>>> import numpy as np
>>> import numpy.linalg as la
>>> np.set_printoptions(suppress=True, linewidth=200)
>>> X = np.load("sample0.npy")
>>> X
array([[ 0, -2,  0,  0],
       [ 3,  0,  0,  0],
       [ 0,  0,  0, -2],
       [ 0,  0,  3,  0]])
>>> X.T @ X
array([[9, 0, 0, 0],
       [0, 4, 0, 0],
       [0, 0, 9, 0],
       [0, 0, 0, 4]])
>>> X[:, 1] @ X[:, 3]
np.int64(0)
>>> np.round(la.norm(X, axis=0), 3)
array([3., 2., 3., 2.])
>>> np.round(la.pinv(X), 3)
array([[ 0.   ,  0.333,  0.   ,  0.   ],
       [-0.5  ,  0.   ,  0.   ,  0.   ],
       [ 0.   ,  0.   ,  0.   ,  0.333],
       [ 0.   ,  0.   , -0.5  ,  0.   ]])
>>> X @ X.T
array([[4, 0, 0, 0],
       [0, 9, 0, 0],
       [0, 0, 4, 0],
       [0, 0, 0, 9]])
>>> arr = np.loadtxt("a.csv", delimiter=",")
>>> arr
array([[-1.,  0., -1.,  0., -1.,  0.],
       [ 1., -1.,  1., -1.,  1., -1.],
       [-1.,  0., -1.,  0., -1.,  0.],
       [-1.,  0., -1.,  0., -1.,  0.],
       [ 1., -1.,  1., -1.,  1., -1.],
       [-1.,  0., -1.,  0., -1.,  0.]])
>>> np.allclose(arr[:-1].T @ la.lstsq(arr[:-1].T, arr[-1])[0], arr[-1])
True
>>> round(np.trace(la.pinv(arr) @ arr), 3)
np.float64(2.0)
>>> la.cond(arr) > 100
np.True_
>>> round(la.norm(arr, 2) / la.norm(arr), 3)
np.float64(0.924)
>>> J = np.load("case19.npy")
>>> J.round(3)
array([[ 0.011, -0.029,  0.013, -0.018, -0.043,  0.006, -0.075, -0.042, -0.017],
       [-0.029,  0.186, -0.033, -0.206,  0.172,  0.067,  0.241, -0.018,  0.121],
       [ 0.013, -0.033,  0.574,  0.109, -0.296,  0.043,  0.076, -0.119,  0.349],
       [-0.018, -0.206,  0.109,  0.638, -0.122, -0.192,  0.06 ,  0.342, -0.062],
       [-0.043,  0.172, -0.296, -0.122,  0.308,  0.005,  0.246,  0.126, -0.055],
       [ 0.006,  0.067,  0.043, -0.192,  0.005,  0.068,  0.003, -0.123,  0.072],
       [-0.075,  0.241,  0.076,  0.06 ,  0.246,  0.003,  0.579,  0.213,  0.254],
       [-0.042, -0.018, -0.119,  0.342,  0.126, -0.123,  0.213,  0.313, -0.071],
       [-0.017,  0.121,  0.349, -0.062, -0.055,  0.072,  0.254, -0.071,  0.323]])
>>> r = la.matrix_rank(J)
>>> r
np.int64(3)
>>> ns = la.svd(J)[2][r:].T
>>> [int(la.matrix_rank(J[:, :j + 1])) for j in range(9)]
[1, 2, 3, 3, 3, 3, 3, 3, 3]
>>> ns.shape
(9, 6)
>>> r0, g = J[8], J[0]
>>> np.round(r0 @ r0, 3)
np.float64(0.323)
>>> p = (r0 @ g) / (r0 @ r0) * r0
>>> np.round(g - p, 3) + 0
array([ 0.01 , -0.022,  0.031, -0.021, -0.046,  0.01 , -0.061, -0.045,  0.   ])
>>> la.matrix_rank(np.outer(r0, g))
np.int64(1)
>>> U, sigma, vt = la.svd(J)
>>> V = vt[:(sigma > 1e-8).sum()]
>>> rng = np.random.default_rng(9228)
>>> vec = J[2] + -2 * J[5] + rng.integers(2) * np.eye(9)[4]
>>> vec.round(3)
array([ 0.001, -0.168,  0.488,  0.493,  0.694, -0.093,  0.071,  0.127,  0.205])
>>> la.matrix_rank(np.vstack([J, vec]))
np.int64(4)
>>> np.round(V.T @ V, 3)
array([[ 0.011, -0.029,  0.013, -0.018, -0.043,  0.006, -0.075, -0.042, -0.017],
       [-0.029,  0.186, -0.033, -0.206,  0.172,  0.067,  0.241, -0.018,  0.121],
       [ 0.013, -0.033,  0.574,  0.109, -0.296,  0.043,  0.076, -0.119,  0.349],
       [-0.018, -0.206,  0.109,  0.638, -0.122, -0.192,  0.06 ,  0.342, -0.062],
       [-0.043,  0.172, -0.296, -0.122,  0.308,  0.005,  0.246,  0.126, -0.055],
       [ 0.006,  0.067,  0.043, -0.192,  0.005,  0.068,  0.003, -0.123,  0.072],
       [-0.075,  0.241,  0.076,  0.06 ,  0.246,  0.003,  0.579,  0.213,  0.254],
       [-0.042, -0.018, -0.119,  0.342,  0.126, -0.123,  0.213,  0.313, -0.071],
       [-0.017,  0.121,  0.349, -0.062, -0.055,  0.072,  0.254, -0.071,  0.323]])
>>> np.round(np.diag(V.T @ V), 3)
array([0.011, 0.186, 0.574, 0.638, 0.308, 0.068, 0.579, 0.313, 0.323])
